In [1]: import numpy as np

In [2]: from numpy import linalg as LA

In [3]: np.set_printoptions(precision=2, suppress=True, linewidth=120)

In [4]: rnd = lambda a: np.round(a, 2) + 0

In [5]: J = np.loadtxt("mat.csv", delimiter=",")

In [6]: J
Out[6]: 
array([[-4., -4.,  1.,  1.],
       [16., 12., -2., -6.],
       [10.,  8., -1., -3.],
       [12.,  6.,  0., -6.]])

In [7]: gram = J.T @ J

In [8]: rnd(LA.svd(J, compute_uv=False) ** 2)
Out[8]: array([851.83,  11.86,   0.31,   0.  ])

In [9]: gram
Out[9]: 
array([[ 516.,  360.,  -46., -202.],
       [ 360.,  260.,  -36., -136.],
       [ -46.,  -36.,    6.,   16.],
       [-202., -136.,   16.,   82.]])

In [10]: rnd(LA.eigvalsh(gram)[::-1])
Out[10]: array([851.83,  11.86,   0.31,   0.  ])

In [11]: np.trace(gram), (J ** 2).sum()
Out[11]: (np.float64(864.0), np.float64(864.0))

In [12]: Uu, sigma, Vt = LA.svd(J)

In [13]: V = Vt[:(sigma > 1e-8).sum()]

In [14]: rng = np.random.default_rng(536)

In [15]: x0 = J[2] + -2 * J[3] + rng.integers(2) * np.eye(4)[0]

In [16]: x0
Out[16]: array([-13.,  -4.,  -1.,   9.])

In [17]: rnd(np.diag(V.T @ V))
Out[17]: array([0.75, 0.75, 0.75, 0.75])

In [18]: LA.matrix_rank(np.vstack([J, x0]))
Out[18]: np.int64(4)

In [19]: LA.cond(J) > 100
Out[19]: np.True_

In [20]: rnd(LA.norm(J, 2) / LA.norm(J))
Out[20]: np.float64(0.99)

In [21]: rank = LA.matrix_rank(J)

In [22]: rank
Out[22]: np.int64(3)

In [23]: null = LA.svd(J)[2][rank:].T

In [24]: LA.matrix_rank(J.T @ J), LA.matrix_rank(J @ J.T)
Out[24]: (np.int64(3), np.int64(3))

In [25]: [int(LA.matrix_rank(J[:i])) for i in range(1, len(J) + 1)]
Out[25]: [1, 2, 3, 3]

In [26]: rnd(null[:, 0] / null[np.abs(null[:, 0]).round(6).argmax(), 0])
Out[26]: array([ 1., -1., -1.,  1.])

In [27]: rnd(null @ null.T)
Out[27]: 
array([[ 0.25, -0.25, -0.25,  0.25],
       [-0.25,  0.25,  0.25, -0.25],
       [-0.25,  0.25,  0.25, -0.25],
       [ 0.25, -0.25, -0.25,  0.25]])

In [28]: np.allclose(J @ null, 0)
Out[28]: True

In [29]: out = J[0, 0] * J[1:] - np.outer(J[1:, 0], J[0])

In [30]: out
Out[30]: 
array([[  0.,  16.,  -8.,   8.],
       [  0.,   8.,  -6.,   2.],
       [  0.,  24., -12.,  12.]])

In [31]: np.flatnonzero(~out.round(6).any(axis=1))
Out[31]: array([], dtype=int64)

In [32]: data = np.loadtxt("w.csv", delimiter=",")

In [33]: data
Out[33]: 
array([[ 4.,  4.,  4.,  4.,  4.,  4.,  4.,  4.,  4.],
       [ 4.,  8.,  8.,  8.,  8.,  8.,  8.,  8.,  8.],
       [ 4.,  8., 12., 12., 12., 12., 12., 12., 12.],
       [ 4.,  8., 12., 16., 16., 16., 16., 16., 16.],
       [ 4.,  8., 12., 16., 20., 20., 20., 20., 20.],
       [ 4.,  8., 12., 16., 20., 24., 24., 24., 24.],
       [ 4.,  8., 12., 16., 20., 24., 28., 28., 28.],
       [ 4.,  8., 12., 16., 20., 24., 28., 32., 32.],
       [ 4.,  8., 12., 16., 20., 24., 28., 32., 36.]])

In [34]: w, V = LA.eigh(data)

In [35]: np.unique(w.round(6) + 0, return_counts=True)[1]
Out[35]: array([1, 1, 1, 1, 1, 1, 1, 1, 1])

In [36]: rnd(LA.svd(data, compute_uv=False))
Out[36]: array([146.64,  16.59,   6.2 ,   3.34,   2.18,   1.61,   1.29,   1.12,   1.03])

In [37]: rnd(w.sum()), np.trace(data)
Out[37]: (np.float64(180.0), np.float64(180.0))

In [38]: rnd(np.abs(V[:, -1]))
Out[38]: array([0.08, 0.15, 0.22, 0.28, 0.34, 0.38, 0.42, 0.44, 0.46])

In [39]: rnd(V @ np.diag(w) @ V.T)
Out[39]: 
array([[ 4.,  4.,  4.,  4.,  4.,  4.,  4.,  4.,  4.],
       [ 4.,  8.,  8.,  8.,  8.,  8.,  8.,  8.,  8.],
       [ 4.,  8., 12., 12., 12., 12., 12., 12., 12.],
       [ 4.,  8., 12., 16., 16., 16., 16., 16., 16.],
       [ 4.,  8., 12., 16., 20., 20., 20., 20., 20.],
       [ 4.,  8., 12., 16., 20., 24., 24., 24., 24.],
       [ 4.,  8., 12., 16., 20., 24., 28., 28., 28.],
       [ 4.,  8., 12., 16., 20., 24., 28., 32., 32.],
       [ 4.,  8., 12., 16., 20., 24., 28., 32., 36.]])

In [40]: rnd(V.T @ data @ V)
Out[40]: 
array([[  1.03,   0.  ,   0.  ,   0.  ,   0.  ,   0.  ,   0.  ,   0.  ,   0.  ],
       [  0.  ,   1.12,   0.  ,   0.  ,   0.  ,   0.  ,   0.  ,   0.  ,   0.  ],
       [  0.  ,   0.  ,   1.29,   0.  ,   0.  ,   0.  ,   0.  ,   0.  ,   0.  ],
       [  0.  ,   0.  ,   0.  ,   1.61,   0.  ,   0.  ,   0.  ,   0.  ,   0.  ],
       [  0.  ,   0.  ,   0.  ,   0.  ,   2.18,   0.  ,   0.  ,   0.  ,   0.  ],
       [  0.  ,   0.  ,   0.  ,   0.  ,   0.  ,   3.34,   0.  ,   0.  ,   0.  ],
       [  0.  ,   0.  ,   0.  ,   0.  ,   0.  ,   0.  ,   6.2 ,   0.  ,   0.  ],
       [  0.  ,   0.  ,   0.  ,   0.  ,   0.  ,   0.  ,   0.  ,  16.59,   0.  ],
       [  0.  ,   0.  ,   0.  ,   0.  ,   0.  ,   0.  ,   0.  ,   0.  , 146.64]])

In [41]: np.abs(V[:, -1]).round(6).argmax()
Out[41]: np.int64(8)

In [42]: x0 = np.ones(9)

In [43]: for _ in range(3):
    ...:     x0 = data @ x0
    ...:     x0 /= LA.norm(x0)
    ...:     print(round(x0 @ data @ x0, 2))
    ...: 
146.45
146.64
146.64

In [44]: rnd(x0)
Out[44]: array([0.08, 0.15, 0.22, 0.28, 0.34, 0.38, 0.42, 0.44, 0.46])

In [45]: rnd(LA.eigvalsh(data)[-1])
Out[45]: np.float64(146.64)

In [46]: q, V = LA.qr(data[:, :8])[0], LA.qr(data[:, 8:])[0]

In [47]: sigma = LA.svd(q.T @ V, compute_uv=False)

In [48]: rnd(np.degrees(np.arccos(sigma.clip(0, 1))))
Out[48]: array([2.4])

In [49]: (sigma > 0.9).sum()
Out[49]: np.int64(1)

In [50]: rnd(sigma)
Out[50]: array([1.])

In [51]: rnd(LA.norm(q @ q.T - V @ V.T, 2))
Out[51]: np.float64(1.0)
